In [1]: import numpy as np

In [2]: np.set_printoptions(precision=4, suppress=True, linewidth=140)

In [3]: f = np.array([-1, 2, 3])

In [4]: rng = np.random.default_rng(330954)

In [5]: arr = np.outer(rng.normal(size=11), f) + 0.1 * rng.normal(size=(11, 3))

In [6]: arr
Out[6]: 
array([[-1.4182,  3.1824,  4.8329],
       [ 0.0572, -0.2811, -0.6314],
       [ 0.303 , -0.3852, -0.51  ],
       [-0.61  ,  1.1419,  1.9257],
       [-1.1386,  2.5483,  3.5791],
       [ 0.2469, -0.9237, -1.3837],
       [ 0.256 , -0.5458, -0.9538],
       [ 0.16  , -0.3928, -0.4364],
       [ 1.3625, -2.9455, -4.3921],
       [-0.2958,  0.5848,  0.6308],
       [-0.9102,  1.607 ,  2.1957]])

In [7]: vec = np.array([5, -4, -3])

In [8]: rhs = arr @ vec

In [9]: np.round(np.linalg.pinv(arr) @ arr, 4) + 0
Out[9]: 
array([[1., 0., 0.],
       [0., 1., 0.],
       [0., 0., 1.]])

In [10]: np.linalg.solve(arr.T @ arr, arr.T @ rhs)
Out[10]: array([ 5., -4., -3.])

In [11]: rhs = rhs + 0.05 * rng.normal(size=11)

In [12]: rhs
Out[12]: array([-34.3972,   3.2616,   4.5911, -13.427 , -26.6648,   9.1006,   6.289 ,   3.6487,  31.8071,  -5.7271, -17.5671])

In [13]: c, *_ = np.linalg.lstsq(arr, rhs)

In [14]: c
Out[14]: array([ 4.9828, -4.0385, -2.9899])

In [15]: [round(float(np.linalg.norm(np.linalg.solve(arr.T @ arr + lam * np.eye(3), arr.T @ rhs))), 2) for lam in (0, 1, 10, 100)]
Out[15]: [7.08, 5.8, 5.33, 3.0]

In [16]: round(float(np.linalg.norm(rhs - arr @ c)), 4)
Out[16]: 0.0854

In [17]: c.round()
Out[17]: array([ 5., -4., -3.])

In [18]: lab = rng.permutation(3)

In [19]: Y = arr[:, lab] * rng.choice([-1, 1], 3)

In [20]: Y
Out[20]: 
array([[-1.4182,  3.1824, -4.8329],
       [ 0.0572, -0.2811,  0.6314],
       [ 0.303 , -0.3852,  0.51  ],
       [-0.61  ,  1.1419, -1.9257],
       [-1.1386,  2.5483, -3.5791],
       [ 0.2469, -0.9237,  1.3837],
       [ 0.256 , -0.5458,  0.9538],
       [ 0.16  , -0.3928,  0.4364],
       [ 1.3625, -2.9455,  4.3921],
       [-0.2958,  0.5848, -0.6308],
       [-0.9102,  1.607 , -2.1957]])

In [21]: U, _, Vh = np.linalg.svd(arr.T @ Y)

In [22]: lab
Out[22]: array([0, 1, 2])

In [23]: np.round(np.linalg.lstsq(arr, Y)[0], 4) + 0
Out[23]: 
array([[ 1.,  0.,  0.],
       [ 0.,  1.,  0.],
       [ 0.,  0., -1.]])

In [24]: np.round(U @ Vh, 4) + 0
Out[24]: 
array([[ 1.,  0.,  0.],
       [ 0.,  1.,  0.],
       [ 0.,  0., -1.]])
